$ python -q
>>> import numpy as np
>>> np.set_printoptions(precision=2, suppress=True, linewidth=160, legacy="1.25")
>>> other = np.array([[0, 1], [-1, 1]])
>>> W0 = np.tile(other, (2, 2))
>>> W0
array([[ 0,  1,  0,  1],
       [-1,  1, -1,  1],
       [ 0,  1,  0,  1],
       [-1,  1, -1,  1]])
>>> # column 2 repeats column 0
>>> print(np.round(np.trace(np.linalg.pinv(W0) @ W0), 2))
2.0
>>> np.allclose(W0[:-1].T @ np.linalg.lstsq(W0[:-1].T, W0[-1])[0], W0[-1])
True
>>> np.einsum("ij,ji->", W0, W0)
-4
>>> print(np.round(np.linalg.det(W0.T), 2))
0.0
>>> round(np.linalg.eigvals(W0).sum().real, 2)
2.0
>>> rng = np.random.default_rng(87)
>>> idx = rng.permutation(4)
>>> idx
array([1, 3, 2, 0])
>>> other = W0[idx][:, idx]
>>> np.diag(other)
array([1, 1, 0, 0])
>>> print(other)
[[ 1  1 -1 -1]
 [ 1  1 -1 -1]
 [ 1  1  0  0]
 [ 1  1  0  0]]
>>> np.trace(other)
2
>>> O, _ = np.linalg.qr(np.array([[0.1, 0.5, -1.6, 1.3],
...     [-1.5, -0.5, 0.0, 1.0],
...     [1.2, -0.5, 0.0, -1.5],
...     [0.0, 0.2, -1.3, -2.5]]))
>>> mat = O[:, :3]
>>> mat
array([[-0.05,  0.56,  0.55],
       [ 0.78, -0.47,  0.37],
       [-0.62, -0.64,  0.42],
       [-0.  ,  0.23,  0.61]])
>>> f, v = mat[3], mat[2]
>>> print(np.round(f @ f, 2))
0.43
>>> p = (f @ v) / (f @ f) * f
>>> print(round((v - p) @ f, 2))
0.0
>>> np.outer(f, v)
array([[ 0.  ,  0.  , -0.  ],
       [-0.14, -0.14,  0.1 ],
       [-0.38, -0.39,  0.26]])
>>> x0 = np.array([2, -1, 1])
>>> target = mat @ x0
>>> coef, lr = np.zeros(3), 1 / np.linalg.norm(mat, 2) ** 2
>>> for i in range(50):
...     coef -= lr * mat.T @ (mat @ coef - target)
...     if i % 10 == 0: print(i, round(np.linalg.norm(mat @ coef - target), 2))
... 
0 0.0
10 0.0
20 0.0
30 0.0
40 0.0
>>> round(np.linalg.cond(mat), 2)
1.0
>>> x0 = np.array([3, 4, 5])
>>> target = mat @ x0
>>> target
array([ 4.85,  2.32, -2.32,  3.97])
>>> np.linalg.solve(mat.T @ mat, mat.T @ target)
array([3., 4., 5.])
>>> np.linalg.lstsq(mat, target)[0]
array([3., 4., 5.])
>>> target = target + 0.1 * rng.normal(size=4)
>>> target
array([ 4.9 ,  2.47, -2.39,  3.91])
>>> coef, *_ = np.linalg.lstsq(mat, target)
>>> coef
array([3.16, 3.98, 5.02])
>>> [round(float(np.linalg.norm(np.linalg.solve(mat.T @ mat + lam * np.eye(3), mat.T @ target))), 2) for lam in (0, 1, 10, 100)]
[7.15, 3.57, 0.65, 0.07]
>>> round(np.linalg.norm(target - mat @ coef), 2)
0.09
>>> np.round(mat.T @ (target - mat @ coef), 2) + 0
array([0., 0., 0.])
>>> coef.round()
array([3., 4., 5.])
